$ python -q
>>> import numpy as np
>>> import numpy.linalg as la
>>> np.set_printoptions(precision=2, suppress=True, linewidth=100)
>>> arr = np.load("data.npy")
>>> arr.round(2) + 0
array([[-40.38,  -9.53, -11.32, -27.54,  12.55,  26.25,  10.18, -20.11,  34.36, -17.35,  -8.06,
         41.74,  10.01],
       [-35.31,  -7.99,  -8.4 , -23.27,  11.53,  23.68,   7.78, -16.3 ,  30.54, -14.33,  -5.6 ,
         36.25,   9.88],
       [-28.25,  -5.98,  -4.65, -17.38,  10.  ,  19.96,   4.69, -11.19,  25.1 , -10.25,  -2.45,
         28.6 ,   9.44],
       [-27.49,  -5.78,  -4.27, -16.74,   9.82,  19.55,   4.37, -10.65,  24.5 ,  -9.81,  -2.13,
         27.77,   9.37],
       [-25.67,  -5.3 ,  -3.4 , -15.24,   9.4 ,  18.55,   3.64,  -9.39,  23.07,  -8.79,  -1.4 ,
         25.8 ,   9.19],
       [-16.56,  -3.17,   0.34,  -7.91,   7.05,  13.28,   0.49,  -3.49,  15.68,  -3.98,   1.71,
         15.98,   7.79],
       [-14.79,  -2.82,   0.9 ,  -6.54,   6.54,  12.17,   0.  ,  -2.46,  14.19,  -3.12,   2.16,
         14.08,   7.39],
       [ -7.29,  -1.63,   2.24,  -1.2 ,   3.99,   7.02,  -1.28,   1.08,   7.51,  -0.01,   3.11,
          6.18,   4.93],
       [ -3.05,  -1.13,   1.64,   0.86,   2.03,   3.42,  -1.01,   1.76,   3.3 ,   0.87,   2.27,
          2.04,   2.53],
       [ -2.79,  -1.09,   1.55,   0.92,   1.88,   3.17,  -0.95,   1.72,   3.03,   0.88,   2.15,
          1.82,   2.35],
       [ -1.15,  -0.72,   0.71,   0.88,   0.85,   1.41,  -0.42,   1.1 ,   1.24,   0.63,   1.1 ,
          0.54,   1.  ],
       [ -0.97,  -0.65,   0.6 ,   0.8 ,   0.72,   1.2 ,  -0.35,   0.97,   1.04,   0.56,   0.94,
          0.43,   0.84],
       [ -0.84,  -0.59,   0.51,   0.74,   0.63,   1.04,  -0.3 ,   0.87,   0.9 ,   0.5 ,   0.82,
          0.35,   0.72],
       [ -0.81,  -0.57,   0.49,   0.72,   0.6 ,   1.  ,  -0.29,   0.84,   0.86,   0.49,   0.79,
          0.33,   0.69],
       [ -0.6 ,  -0.46,   0.36,   0.58,   0.45,   0.75,  -0.2 ,   0.66,   0.63,   0.39,   0.6 ,
          0.22,   0.5 ],
       [ -0.47,  -0.38,   0.27,   0.48,   0.35,   0.59,  -0.15,   0.53,   0.49,   0.31,   0.47,
          0.16,   0.39],
       [ -0.08,  -0.08,   0.04,   0.1 ,   0.06,   0.1 ,  -0.02,   0.1 ,   0.08,   0.06,   0.08,
          0.02,   0.06],
       [  0.02,   0.02,  -0.01,  -0.02,  -0.01,  -0.02,   0.  ,  -0.02,  -0.02,  -0.01,  -0.02,
          0.  ,  -0.01],
       [  0.45,   0.55,  -0.16,  -0.66,  -0.33,  -0.55,   0.06,  -0.6 ,  -0.42,  -0.36,  -0.43,
         -0.07,  -0.28],
       [  0.51,   0.64,  -0.17,  -0.76,  -0.37,  -0.62,   0.05,  -0.68,  -0.47,  -0.41,  -0.47,
         -0.07,  -0.31],
       [  0.7 ,   0.93,  -0.17,  -1.08,  -0.49,  -0.83,   0.02,  -0.94,  -0.62,  -0.57,  -0.61,
         -0.07,  -0.37],
       [  0.85,   1.19,  -0.14,  -1.35,  -0.57,  -0.99,  -0.02,  -1.13,  -0.72,  -0.69,  -0.7 ,
         -0.07,  -0.4 ],
       [  0.9 ,   1.3 ,  -0.12,  -1.45,  -0.61,  -1.04,  -0.05,  -1.21,  -0.76,  -0.74,  -0.73,
         -0.06,  -0.4 ],
       [  1.13,   1.74,  -0.01,  -1.87,  -0.72,  -1.26,  -0.17,  -1.49,  -0.9 ,  -0.91,  -0.82,
         -0.05,  -0.4 ],
       [  1.23,   1.93,   0.05,  -2.05,  -0.76,  -1.34,  -0.23,  -1.59,  -0.95,  -0.98,  -0.85,
         -0.04,  -0.38],
       [  2.14,   3.95,   1.07,  -3.59,  -1.03,  -1.95,  -1.17,  -2.33,  -1.29,  -1.42,  -0.69,
          0.  ,   0.1 ],
       [  2.68,   5.15,   1.89,  -4.32,  -1.09,  -2.19,  -1.89,  -2.53,  -1.42,  -1.53,  -0.36,
         -0.04,   0.55],
       [  4.19,   8.41,   4.58,  -5.85,  -1.11,  -2.65,  -4.16,  -2.56,  -1.7 ,  -1.47,   1.  ,
         -0.35,   2.06],
       [  4.75,   9.54,   5.61,  -6.26,  -1.09,  -2.77,  -5.02,  -2.44,  -1.79,  -1.36,   1.58,
         -0.52,   2.65],
       [  5.15,  10.34,   6.37,  -6.52,  -1.06,  -2.85,  -5.65,  -2.32,  -1.86,  -1.26,   2.02,
         -0.67,   3.08],
       [  5.32,  10.69,   6.71,  -6.63,  -1.05,  -2.88,  -5.93,  -2.26,  -1.89,  -1.21,   2.22,
         -0.73,   3.27],
       [  6.09,  12.18,   8.18,  -7.05,  -0.99,  -3.02,  -7.15,  -1.96,  -2.02,  -0.97,   3.11,
         -1.04,   4.1 ],
       [  6.18,  12.34,   8.34,  -7.09,  -0.99,  -3.03,  -7.28,  -1.93,  -2.03,  -0.94,   3.21,
         -1.07,   4.19],
       [  6.71,  13.34,   9.36,  -7.32,  -0.94,  -3.11,  -8.12,  -1.68,  -2.12,  -0.75,   3.83,
         -1.31,   4.77],
       [  9.69,  18.68,  15.09,  -8.2 ,  -0.62,  -3.52, -12.82,   0.  ,  -2.66,   0.55,   7.51,
         -2.82,   7.98],
       [ 10.68,  20.36,  16.97,  -8.37,  -0.51,  -3.64, -14.36,   0.64,  -2.85,   1.04,   8.75,
         -3.37,   9.02],
       [ 12.01,  22.58,  19.51,  -8.52,  -0.36,  -3.79, -16.43,   1.56,  -3.12,   1.73,  10.44,
         -4.15,  10.42],
       [ 13.04,  24.26,  21.45,  -8.59,  -0.23,  -3.91, -18.01,   2.29,  -3.33,   2.28,  11.75,
         -4.77,  11.49],
       [ 13.89,  25.62,  23.04,  -8.62,  -0.13,  -4.  , -19.31,   2.92,  -3.51,   2.75,  12.83,
         -5.3 ,  12.36],
       [ 14.33,  26.31,  23.86,  -8.63,  -0.08,  -4.05, -19.97,   3.24,  -3.6 ,   2.99,  13.39,
         -5.57,  12.81],
       [ 15.58,  28.28,  26.2 ,  -8.61,   0.07,  -4.19, -21.88,   4.19,  -3.88,   3.71,  14.99,
         -6.37,  14.09],
       [ 19.02,  33.54,  32.59,  -8.4 ,   0.48,  -4.56, -27.06,   6.91,  -4.67,   5.74,  19.41,
         -8.66,  17.55],
       [ 19.24,  33.87,  32.99,  -8.37,   0.51,  -4.59, -27.39,   7.09,  -4.72,   5.88,  19.69,
         -8.81,  17.76],
       [ 28.59,  47.31,  49.93,  -6.8 ,   1.61,  -5.62, -41.1 ,  15.  ,  -7.08,  11.77,  31.65,
        -15.46,  26.8 ]])
>>> # rows and columns are dependent
>>> la.matrix_rank(arr, rtol=0.1)
np.int64(3)
>>> la.cond(arr) > 100
np.True_
